% python3 -q
>>> import numpy as np
>>> from numpy import linalg as LA
>>> np.set_printoptions(precision=1, suppress=True, linewidth=100, sign=" ")
>>> J = np.cumsum(np.array([[8, -6, -6],
...     [-8, -2, 2],
...     [5, 4, -6],
...     [-5, -7, 3],
...     [1, -5, -4],
...     [-5, -8, 2],
...     [5, -5, 1],
...     [-2, 8, 6],
...     [-2, 4, -2],
...     [5, -4, 5],
...     [5, -1, 3],
...     [3, 1, 8],
...     [8, 6, -1],
...     [6, 6, 5],
...     [-4, -2, 4],
...     [-1, 1, -3],
...     [-8, 8, 4],
...     [-5, -2, 0],
...     [-7, 0, -2],
...     [-5, 0, -6],
...     [-5, 2, 6],
...     [-6, -5, 7]]), axis=0)
>>> J
array([[  8,  -6,  -6],
       [  0,  -8,  -4],
       [  5,  -4, -10],
       [  0, -11,  -7],
       [  1, -16, -11],
       [ -4, -24,  -9],
       [  1, -29,  -8],
       [ -1, -21,  -2],
       [ -3, -17,  -4],
       [  2, -21,   1],
       [  7, -22,   4],
       [ 10, -21,  12],
       [ 18, -15,  11],
       [ 24,  -9,  16],
       [ 20, -11,  20],
       [ 19, -10,  17],
       [ 11,  -2,  21],
       [  6,  -4,  21],
       [ -1,  -4,  19],
       [ -6,  -4,  13],
       [-11,  -2,  19],
       [-17,  -7,  26]])
>>> cent = J[[11, 21]].astype(float)
>>> for _ in range(5):
...     labels = LA.norm(J[:, None] - cent, axis=-1).argmin(axis=1)
...     cent = np.array([J[labels == j].mean(axis=0) for j in range(2)])
... 
>>> labels
array([ 0,  0,  0,  0,  0,  0,  0,  0,  0,  0,  0,  0,  0,  0,  0,  0,  1,  1,  1,  1,  1,  1])
>>> cent
array([[  6.7, -15.3,   1.2],
       [ -3. ,  -3.8,  19.8]])
>>> np.abs(cent[1] - cent[0]).argmax()
np.int64(2)
>>> round(LA.norm(J) ** 2 / LA.norm(J, 2) ** 2, 1)
np.float64(2.0)
>>> J[1] @ J[8]
np.int64(152)
>>> round(float(LA.norm(J[1], 1)), 1), np.round(LA.norm(J[1], np.inf), 1)
(12.0, np.float64(8.0))
>>> round(float(LA.norm(J, "nuc")), 1)
179.9
>>> LA.norm(J, axis=0)
array([ 50.3,  68.1,  64.5])
>>> LA.norm(J, axis=1).argmax()
np.int64(21)
>>> E = np.loadtxt("a.csv", delimiter=",")
>>> E
array([[ 1. ,  0. ,  0. ],
       [ 0. , -0.5, -0.9],
       [ 0. ,  0.9, -0.5]])
>>> # keeps lengths
>>> round(float(LA.det(2 * E)), 1), round(float(LA.det(E)), 1)
(8.0, 1.0)
>>> np.round(LA.det(E[::-1]), 1)
np.float64(-1.0)
>>> np.round(np.poly(E), 1) + 0
array([ 1.,  0.,  0., -1.])
>>> np.kron(np.eye(2, dtype=int), E)
array([[ 1. ,  0. ,  0. ,  0. ,  0. ,  0. ],
       [ 0. , -0.5, -0.9,  0. , -0. , -0. ],
       [ 0. ,  0.9, -0.5,  0. ,  0. , -0. ],
       [ 0. ,  0. ,  0. ,  1. ,  0. ,  0. ],
       [ 0. , -0. , -0. ,  0. , -0.5, -0.9],
       [ 0. ,  0. , -0. ,  0. ,  0.9, -0.5]])
>>> round(float(LA.det(E.T)), 1)
1.0
>>> E @ E
array([[ 1. ,  0. ,  0. ],
       [ 0. , -0.5,  0.9],
       [ 0. , -0.9, -0.5]])
>>> round(float(LA.det(E)), 1)
1.0
>>> (E != 0).astype(int)
array([[ 1,  0,  0],
       [ 0,  1,  1],
       [ 0,  1,  1]])
>>> rng = np.random.default_rng(79165)
>>> labels = rng.permutation(3)
>>> B = E[:, labels] * rng.choice([-1, 1], 3)
>>> B
array([[-0. ,  1. ,  0. ],
       [ 0.9,  0. , -0.5],
       [ 0.5,  0. ,  0.9]])
>>> Uu, _, VT = LA.svd(E.T @ B)
>>> np.round(LA.lstsq(E, B)[0], 1) + 0
array([[ 0.,  1.,  0.],
       [ 0.,  0.,  1.],
       [-1.,  0.,  0.]])
>>> labels
array([ 2,  0,  1])
>>> labels = rng.permutation(3)
>>> labels
array([ 1,  0,  2])
>>> B = E[labels][:, labels]
>>> np.allclose(B, E)
False
>>> round(float(np.trace(B)), 1)
0.0
>>> round(float(LA.det(B)), 1), round(float(LA.det(E[labels])), 1)
(1.0, -1.0)
>>> np.sort(np.abs(LA.eigvals(B)))
array([ 1.,  1.,  1.])
>>> M = np.load("dump.npy")
>>> M
array([[ 0, -1, -2, -3],
       [ 0,  0, -4, -3],
       [ 0,  0,  0,  2],
       [ 0,  0,  0,  0]])
>>> hat = np.triu(np.array([[0, 5, 5, 8], [1, 1, 2, -3], [-6, 2, 4, 2], [4, 0, 6, -7]]), 1) + np.eye(4)
>>> B = hat @ M @ LA.inv(hat)
>>> round(float(LA.det(B)), 1)
0.0
>>> np.trace(B), np.trace(M)
(np.float64(0.0), np.int64(0))
>>> f = np.array([7, 7, 1])
>>> np.correlate(M[1], M[2], "full")
array([ 0,  0, -8, -6,  0,  0,  0])
>>> np.convolve(M[1], f)
array([  0,   0, -28, -49, -25,  -3])
>>> np.polyval(f, M[1])
array([  1,   1,  85,  43])
>>> Uu, s, VT = LA.svd(M)
>>> vecs = VT[:(s > 1e-8).sum()]
>>> x = M[1] + 5 * M[0] + rng.integers(2) * np.eye(4)[1]
>>> x
array([  0.,  -4., -14., -18.])
>>> np.round(vecs.T @ vecs, 1) + 0
array([[ 0.,  0.,  0.,  0.],
       [ 0.,  1.,  0.,  0.],
       [ 0.,  0.,  1.,  0.],
       [ 0.,  0.,  0.,  1.]])
>>> data = np.load("out12.npy")
>>> data
array([[-2, -2,  2],
       [-3,  1, -1],
       [-2, -2,  2]])
>>> # null space of dimension 1
>>> B = np.array([[4, 5, 5], [3, 4, 0], [2, 0, 0]])
>>> data @ B
array([[-10, -18, -10],
       [-11, -11, -15],
       [-10, -18, -10]])
>>> np.einsum("ij->j", data)
array([-7, -3,  3])
>>> np.einsum("ij,ij->i", data, data)
array([ 12,  11,  12])
>>> np.vstack([data, B.T]).shape
(6, 3)
>>> np.einsum("ik,kj->ji", data, B)
array([[-10, -11, -10],
       [-18, -11, -18],
       [-10, -15, -10]])
>>> LA.matrix_rank(data @ B)
np.int64(2)
>>> Uu, s, VT = LA.svd(data)
>>> vecs = VT[:(s > 1e-8).sum()]
>>> x = data[0] + 2 * data[2] + rng.integers(2) * np.eye(3)[1]
>>> x
array([-6., -5.,  6.])
>>> round(float(LA.norm(x - vecs.T @ vecs @ x)), 1)
0.7
>>> np.diag(vecs.T @ vecs)
array([ 1. ,  0.5,  0.5])
>>> np.round(vecs.T @ vecs, 1) + 0
array([[ 1. ,  0. ,  0. ],
       [ 0. ,  0.5, -0.5],
       [ 0. , -0.5,  0.5]])
>>> np.round(LA.det(data), 1)
np.float64(0.0)
>>> np.allclose(data, data.T)
False
>>> LA.determinant(data)
Traceback (most recent call last):
  File "<python-input-75>", line 1, in <module>
    LA.determinant(data)
    ^^^^^^^^^^^^^^
AttributeError: module 'numpy.linalg' has no attribute 'determinant'
>>> np.trace(data)
np.int64(1)
>>> np.round(np.abs(LA.eigvals(data)).max(), 1)
np.float64(3.4)
>>> data @ data
array([[ 6, -2,  2],
       [ 5,  9, -9],
       [ 6, -2,  2]])
>>> (data - data.T) / 2
array([[ 0. ,  0.5,  2. ],
       [-0.5,  0. ,  0.5],
       [-2. , -0.5,  0. ]])
>>> (data + data.T) / 2
array([[-2. , -2.5,  0. ],
       [-2.5,  1. , -1.5],
       [ 0. , -1.5,  2. ]])
>>> B = np.array([[-3, -1, -1], [3, 2, -2]])
>>> cent = np.kron(B, data)
>>> cent.shape
(6, 9)
>>> cent
array([[ 6,  6, -6,  2,  2, -2,  2,  2, -2],
       [ 9, -3,  3,  3, -1,  1,  3, -1,  1],
       [ 6,  6, -6,  2,  2, -2,  2,  2, -2],
       [-6, -6,  6, -4, -4,  4,  4,  4, -4],
       [-9,  3, -3, -6,  2, -2,  6, -2,  2],
       [-6, -6,  6, -4, -4,  4,  4,  4, -4]])
>>> round(float(LA.norm(cent, 2)), 1), round(float(LA.norm(B, 2) * LA.norm(data, 2)), 1)
(24.0, 24.0)
>>> LA.matrix_rank(cent)
np.int64(4)
